$ python3 -q
>>> import numpy as np
>>> np.set_printoptions(suppress=True, linewidth=200)
>>> tidy = lambda a: np.round(a, 3) + 0
>>> mat, _ = np.linalg.qr(np.array([[0.8, 0.9, -2.4, -0.1, -0.1, 0.0, -3.2, 0.2, 0.1],
...     [0.9, 0.0, -1.1, 1.5, -0.3, 0.4, -2.1, 1.1, 1.0],
...     [1.2, -1.7, -0.7, 0.1, -0.1, -1.3, -0.2, -0.7, 1.4],
...     [0.1, -0.5, 0.7, 0.1, -0.7, -0.3, 0.8, 1.4, 0.5],
...     [0.9, -0.4, 1.3, -0.5, 0.2, 0.6, 1.5, 2.9, 1.0],
...     [-1.6, -1.0, 1.1, 0.8, 1.4, -1.0, -0.3, -1.7, 1.2],
...     [0.8, 0.2, -0.1, 0.5, 0.2, -0.1, 1.1, -0.3, 0.8],
...     [1.6, 1.1, 0.0, 0.5, -0.4, -0.5, -1.8, 0.6, -3.2],
...     [-2.4, -1.1, 0.1, 1.2, -1.7, 0.7, 0.7, 0.9, 0.0]]))
>>> tidy(mat)
array([[-0.205,  0.266,  0.658,  0.158,  0.097,  0.019,  0.242,  0.574,  0.178],
       [-0.231, -0.104,  0.3  , -0.669,  0.085, -0.449,  0.184, -0.159, -0.362],
       [-0.307, -0.818,  0.301,  0.129,  0.004,  0.276, -0.022, -0.163,  0.163],
       [-0.026, -0.211, -0.195, -0.077, -0.359,  0.296,  0.044,  0.558, -0.618],
       [-0.231, -0.264, -0.463,  0.087, -0.096, -0.556,  0.31 ,  0.34 ,  0.354],
       [ 0.41 , -0.213, -0.157, -0.295,  0.703,  0.236,  0.229,  0.254,  0.092],
       [-0.205, -0.013, -0.044, -0.306,  0.122, -0.067, -0.83 ,  0.335,  0.206],
       [-0.41 ,  0.253, -0.219, -0.464, -0.199,  0.511,  0.262, -0.089,  0.356],
       [ 0.615, -0.16 ,  0.245, -0.319, -0.545, -0.059,  0.002,  0.084,  0.356]])
>>> np.linalg.norm(mat, axis=1).argmax()
np.int64(1)
>>> tidy(np.linalg.norm(mat, "nuc"))
np.float64(9.0)
>>> tidy(np.linalg.norm(mat, 2))
np.float64(1.0)
>>> tidy(np.linalg.norm(mat, 1)), tidy(np.linalg.norm(mat, np.inf))
(np.float64(2.684), np.float64(2.764))
>>> tidy(np.linalg.norm(mat, axis=1))
array([1., 1., 1., 1., 1., 1., 1., 1., 1.])
>>> tidy(np.linalg.norm(mat[3], 1)), tidy(np.linalg.norm(mat[3], np.inf))
(np.float64(2.382), np.float64(0.618))
>>> r0 = np.array([0, 0, -5, 1, 4, -8, -9, -1, -2])
>>> B = mat + np.outer(r0, np.eye(9)[4])
>>> np.linalg.matrix_rank(np.linalg.inv(B) - np.linalg.inv(mat), tol=1e-8)
np.int64(1)
>>> np.linalg.matrix_rank(B - mat)
np.int64(1)
>>> tidy(B)
array([[-0.205,  0.266,  0.658,  0.158,  0.097,  0.019,  0.242,  0.574,  0.178],
       [-0.231, -0.104,  0.3  , -0.669,  0.085, -0.449,  0.184, -0.159, -0.362],
       [-0.307, -0.818,  0.301,  0.129, -4.996,  0.276, -0.022, -0.163,  0.163],
       [-0.026, -0.211, -0.195, -0.077,  0.641,  0.296,  0.044,  0.558, -0.618],
       [-0.231, -0.264, -0.463,  0.087,  3.904, -0.556,  0.31 ,  0.34 ,  0.354],
       [ 0.41 , -0.213, -0.157, -0.295, -7.297,  0.236,  0.229,  0.254,  0.092],
       [-0.205, -0.013, -0.044, -0.306, -8.878, -0.067, -0.83 ,  0.335,  0.206],
       [-0.41 ,  0.253, -0.219, -0.464, -1.199,  0.511,  0.262, -0.089,  0.356],
       [ 0.615, -0.16 ,  0.245, -0.319, -2.545, -0.059,  0.002,  0.084,  0.356]])
>>> tidy(np.linalg.det(B) / np.linalg.det(mat)), tidy(1 + np.linalg.solve(mat, r0)[4])
(np.float64(-5.192), np.float64(-5.192))
